$ python -q
>>> import numpy as np
>>> np.set_printoptions(suppress=True, linewidth=140)
>>> rnd = lambda a: np.round(a, 2) + 0
>>> A = np.loadtxt("arr.csv", delimiter=",")
>>> A
array([[-1.22, -0.64, -0.44, -0.21, -0.3 ],
       [-0.64, -2.23, -0.21, -0.32,  0.13],
       [-0.44, -0.21, -0.68, -0.68,  1.02],
       [-0.21, -0.32, -0.68, -2.05,  0.1 ],
       [-0.3 ,  0.13,  1.02,  0.1 ,  0.18]])
>>> B = np.array([[1, -1], [0, -2], [2, -1], [0, 0], [-3, 0]])
>>> np.linalg.matrix_rank(A @ B)
np.int64(2)
>>> rnd(np.einsum("ij->j", A))
array([-2.81, -3.27, -0.99, -3.16,  1.13])
>>> rnd(np.einsum("ij,ij->i", A, A))
array([2.23, 5.55, 2.2 , 4.82, 1.19])
>>> F = np.array([[2, 1, 2], [2, 2, 1], [1, 2, 2]])
>>> F[-1] = F[0] + 3 * F[1]
>>> F
array([[2, 1, 2],
       [2, 2, 1],
       [8, 7, 5]])
>>> # row 2 dominates
>>> U, s, VT = np.linalg.svd(F)
>>> V = VT[:(s > 1e-8).sum()]
>>> rng = np.random.default_rng(37)
>>> x0 = F[1] + 5 * F[2] + rng.integers(2) * np.eye(3)[1]
>>> x0
array([42., 37., 26.])
>>> rnd(np.diag(V.T @ V))
array([0.47, 0.76, 0.76])
>>> rnd(V.T @ V)
array([[ 0.47,  0.35,  0.35],
       [ 0.35,  0.76, -0.24],
       [ 0.35, -0.24,  0.76]])
>>> np.linalg.matrix_rank(np.vstack([F, x0]))
np.int64(2)
>>> np.allclose(V.T @ V @ x0, x0)
True
>>> feats = np.load("case1.npy")
>>> feats
array([[1, 0, 0, 0],
       [0, 1, 0, 0],
       [0, 0, 1, 0],
       [0, 0, 0, 1]])
>>> np.allclose(F[:-1].T @ np.linalg.lstsq(F[:-1].T, F[-1])[0], F[-1])
True
>>> rnd(np.trace(np.linalg.pinv(F) @ F))
np.float64(2.0)
>>> rnd(F @ np.linalg.pinv(F) @ F)
array([[2., 1., 2.],
       [2., 2., 1.],
       [8., 7., 5.]])
>>> np.linalg.lstsq(F[:-1].T, F[-1])[2]
np.int32(2)
>>> evals, V = np.linalg.eigh(feats)
>>> evals.sum(), np.trace(feats)
(np.float64(4.0), np.int64(4))
>>> rnd(np.linalg.svd(feats, compute_uv=False))
array([1., 1., 1., 1.])
>>> (evals > 1e-8).sum(), (evals < -1e-8).sum()
(np.int64(4), np.int64(0))
>>> V.T @ feats @ V
array([[1., 0., 0., 0.],
       [0., 1., 0., 0.],
       [0., 0., 1., 0.],
       [0., 0., 0., 1.]])
>>> (feats @ feats)[0]
array([1, 0, 0, 0])
>>> np.allclose(feats @ feats.T, feats.T @ feats)
True
>>> np.sort(np.abs(np.fft.fft(feats[0]))), rnd(np.sort(np.linalg.svd(feats, compute_uv=False)))
(array([1., 1., 1., 1.]), array([1., 1., 1., 1.]))
>>> x0 = np.array([1, -4, 5, 1])
>>> y = feats @ x0
>>> y
array([ 1, -4,  5,  1])
>>> rnd(np.linalg.solve(feats, y + feats[:, 3]))
array([ 1., -4.,  5.,  2.])
>>> B = np.linalg.inv(feats)
>>> rnd(np.linalg.cond(feats))
np.float64(1.0)
>>> rnd(np.linalg.inv(B))
array([[1., 0., 0., 0.],
       [0., 1., 0., 0.],
       [0., 0., 1., 0.],
       [0., 0., 0., 1.]])
>>> B
array([[1., 0., 0., 0.],
       [0., 1., 0., 0.],
       [0., 0., 1., 0.],
       [0., 0., 0., 1.]])
>>> rnd(np.linalg.det(feats) * B)
array([[1., 0., 0., 0.],
       [0., 1., 0., 0.],
       [0., 0., 1., 0.],
       [0., 0., 0., 1.]])
>>> rnd(np.linalg.slogdet(feats)[0])
np.float64(1.0)
>>> (np.abs(B) > 1e-9).astype(int)
array([[1, 0, 0, 0],
       [0, 1, 0, 0],
       [0, 0, 1, 0],
       [0, 0, 0, 1]])
>>> M = np.load("run11.npy")
>>> rnd(M)
array([[ 0.75,  0.31, -0.53, -0.25],
       [ 0.31,  0.62,  0.65,  0.31],
       [-0.53,  0.65, -0.12, -0.53],
       [-0.25,  0.31, -0.53,  0.75]])
>>> rnd(np.linalg.svd(M, compute_uv=False))
array([1., 1., 1., 1.])
>>> rnd(np.linalg.pinv(M))
array([[ 0.75,  0.31, -0.53, -0.25],
       [ 0.31,  0.62,  0.65,  0.31],
       [-0.53,  0.65, -0.12, -0.53],
       [-0.25,  0.31, -0.53,  0.75]])
>>> x0 = np.array([2, -3, -2, -1])
>>> y = M @ x0
>>> c, lr = np.zeros(4), 1 / np.linalg.norm(M, 2) ** 2
>>> for i in range(4):
...     c -= lr * M.T @ (M @ c - y)
...     if i % 1 == 0: print(i, round(np.linalg.norm(M @ c - y), 2))
... 
0 0.0
1 0.0
2 0.0
3 0.0
>>> c
array([ 2., -3., -2., -1.])
>>> rnd(np.linalg.cond(M))
np.float64(1.0)
>>> proj = np.triu(np.array([[-1, 3, 1, -3], [2, 1, 2, 3], [1, -1, -1, 0], [0, -3, 0, 0]]), 1) + np.eye(4)
>>> B = proj @ M @ np.linalg.inv(proj)
>>> rnd(np.linalg.det(B))
np.float64(-1.0)
>>> rnd(np.poly(B))
array([ 1., -2.,  0.,  2., -1.])
>>> np.trace(B), np.trace(M)
(np.float64(2.0), np.float64(2.0))
>>> np.linalg.matrix_rank(B)
np.int64(4)
>>> w1 = np.array([[0, 0, 0], [-2, 0, -1], [1, -1, 0], [2, -2, -1]])
>>> c = np.array([-6, 1, -4])
>>> act = np.maximum(M @ w1 + c, 0)
>>> (act > 0).mean(axis=0)
array([0.  , 0.75, 0.  ])
>>> np.linalg.matrix_rank(act)
np.int64(1)
>>> rnd(act)
array([[0.  , 2.03, 0.  ],
       [0.  , 0.  , 0.  ],
       [0.  , 2.18, 0.  ],
       [0.  , 0.03, 0.  ]])
>>> (act > 0).astype(int)
array([[0, 1, 0],
       [0, 0, 0],
       [0, 1, 0],
       [0, 1, 0]])
>>> C = np.array([[-3, -2], [0, -1], [0, 0]])
>>> (act @ C).round(6).argmax(axis=1)
array([0, 0, 0, 0])
>>> w1 @ C
array([[ 0,  0],
       [ 6,  4],
       [-3, -1],
       [-6, -2]])
>>> rnd(act @ C)
array([[ 0.  , -2.03],
       [ 0.  ,  0.  ],
       [ 0.  , -2.18],
       [ 0.  , -0.03]])
>>> evals, V = np.linalg.eig(M)
>>> rnd(M @ V[:, 0] - evals[0] * V[:, 0])
array([0., 0., 0., 0.])
>>> rnd(np.prod(evals))
np.float64(-1.0)
>>> E = np.array([[0, 0, 0, 1], [0, 0, 0, 1], [0, 0, 0, 0], [1, 1, 0, 0]])
>>> rk = np.linalg.matrix_rank(E)
>>> rk
np.int64(2)
>>> null = np.linalg.svd(E)[2][rk:].T
>>> E @ null
array([[0., 0.],
       [0., 0.],
       [0., 0.],
       [0., 0.]])
>>> [int(np.linalg.matrix_rank(E[:i])) for i in range(1, len(E) + 1)]
[1, 1, 1, 2]
>>> [int(np.linalg.matrix_rank(E[:, :j + 1])) for j in range(4)]
[1, 1, 1, 2]
>>> B = np.array([[-1, -1], [2, 0]])
>>> C = np.kron(B, E)
>>> np.linalg.matrix_rank(C)
np.int64(4)
>>> C
array([[ 0,  0,  0, -1,  0,  0,  0, -1],
       [ 0,  0,  0, -1,  0,  0,  0, -1],
       [ 0,  0,  0,  0,  0,  0,  0,  0],
       [-1, -1,  0,  0, -1, -1,  0,  0],
       [ 0,  0,  0,  2,  0,  0,  0,  0],
       [ 0,  0,  0,  2,  0,  0,  0,  0],
       [ 0,  0,  0,  0,  0,  0,  0,  0],
       [ 2,  2,  0,  0,  0,  0,  0,  0]])
>>> arr = np.loadtxt("m.csv", delimiter=",")
>>> arr
array([[2., 0., 0., 0.],
       [1., 2., 0., 0.],
       [0., 0., 2., 0.],
       [0., 0., 1., 2.]])
>>> proj = np.triu(np.array([[-1, 1, 3, 3], [3, -1, 3, 2], [1, -1, 0, 3], [-2, 1, 1, 1]]), 1) + np.eye(4)
>>> B = proj @ arr @ np.linalg.inv(proj)
>>> B
array([[  3.,  -1.,   3., -10.],
       [  1.,   1.,   2.,  -7.],
       [  0.,   0.,   5.,  -9.],
       [  0.,   0.,   1.,  -1.]])
>>> gram = B.T @ B
>>> np.linalg.matrix_rank(gram)
np.int64(4)
>>> np.diag(gram)
array([ 10.,   2.,  39., 231.])
>>> rnd(np.sort(np.linalg.eigvals(arr).real))
array([2., 2., 2., 2.])
>>> (arr != 0).astype(int)
array([[1, 0, 0, 0],
       [1, 1, 0, 0],
       [0, 0, 1, 0],
       [0, 0, 1, 1]])
>>> (np.linalg.matrix_power((arr != 0) + (arr.T != 0) + np.eye(4), 4) > 0).astype(int)
array([[1, 1, 0, 0],
       [1, 1, 0, 0],
       [0, 0, 1, 1],
       [0, 0, 1, 1]])
>>> K = np.minimum.outer(np.arange(1, 4), np.arange(1, 4)) * -1
>>> K
array([[-1, -1, -1],
       [-1, -2, -2],
       [-1, -2, -3]])
>>> q = K.astype(float).copy()
>>> for j in range(3):
...     q[:, j] -= q[:, :j] @ (q[:, :j].T @ q[:, j])
...     q[:, j] /= np.linalg.norm(q[:, j])
... 
>>> rnd(q.T @ q)
array([[1., 0., 0.],
       [0., 1., 0.],
       [0., 0., 1.]])
>>> rnd(q.T @ K)
array([[1.73, 2.89, 3.46],
       [0.  , 0.82, 1.22],
       [0.  , 0.  , 0.71]])
>>> B = np.array([[-5], [1], [-5]])
>>> W0 = np.block([[np.zeros((3, 3)), B], [B.T, np.zeros((1, 1))]])
>>> W0
array([[ 0.,  0.,  0., -5.],
       [ 0.,  0.,  0.,  1.],
       [ 0.,  0.,  0., -5.],
       [-5.,  1., -5.,  0.]])
>>> np.all(np.linalg.eigvalsh(W0) > 0)
np.False_
>>> [round(float(np.linalg.det(W0[:i, :i])), 2) + 0 for i in range(1, 5)]
[0.0, 0.0, 0.0, 0.0]
>>> rnd(np.linalg.eigvalsh(W0).min())
np.float64(-7.14)
>>> proj = np.triu(np.array([[3, 0, -2, -2], [-1, 3, 3, 2], [3, -3, 0, -1], [-1, 0, 0, -3]]), 1) + np.eye(4)
>>> B = proj @ W0 @ np.linalg.inv(proj)
>>> np.trace(B), np.trace(W0)
(np.float64(0.0), np.float64(0.0))
>>> proj @ W0 - W0 @ proj
array([[ 10.,  -2.,  10.,  10.],
       [-10.,   2., -10., -15.],
       [  5.,  -1.,   5.,   0.],
       [  0.,   0., -13., -17.]])
>>> rnd(np.linalg.det(B))
np.float64(0.0)
>>> np.linalg.matrix_rank(B)
np.int64(2)
>>> B
array([[ 10.,  -2.,  36.,  65.],
       [-10.,   2., -36., -74.],
       [  5.,  -1.,  18.,  25.],
       [ -5.,   1., -18., -30.]])
>>> np.argsort(-np.linalg.norm(B, axis=0).round(6), kind="stable")[:3]
array([3, 2, 0])
>>> [round(float(x), 2) for x in np.linalg.svd(B, compute_uv=False)[:3]]
[121.22, 5.71, 0.0]
>>> np.linalg.cond(B) > 100
np.True_
>>> U, s, VT = np.linalg.svd(W0, full_matrices=False)
>>> rnd(VT @ VT.T)
array([[1., 0., 0., 0.],
       [0., 1., 0., 0.],
       [0., 0., 1., 0.],
       [0., 0., 0., 1.]])
>>> s / s[0]
array([ 1.,  1., -0.,  0.])
>>> rnd(s)
array([7.14, 7.14, 0.  , 0.  ])
>>> np.cumsum(s ** 2) / np.sum(s ** 2)
array([0.5, 1. , 1. , 1. ])
>>> np.allclose(U * s @ VT, W0)
True
>>> rnd(np.sqrt((s ** 2).sum())), rnd(np.linalg.norm(W0))
(np.float64(10.1), np.float64(10.1))
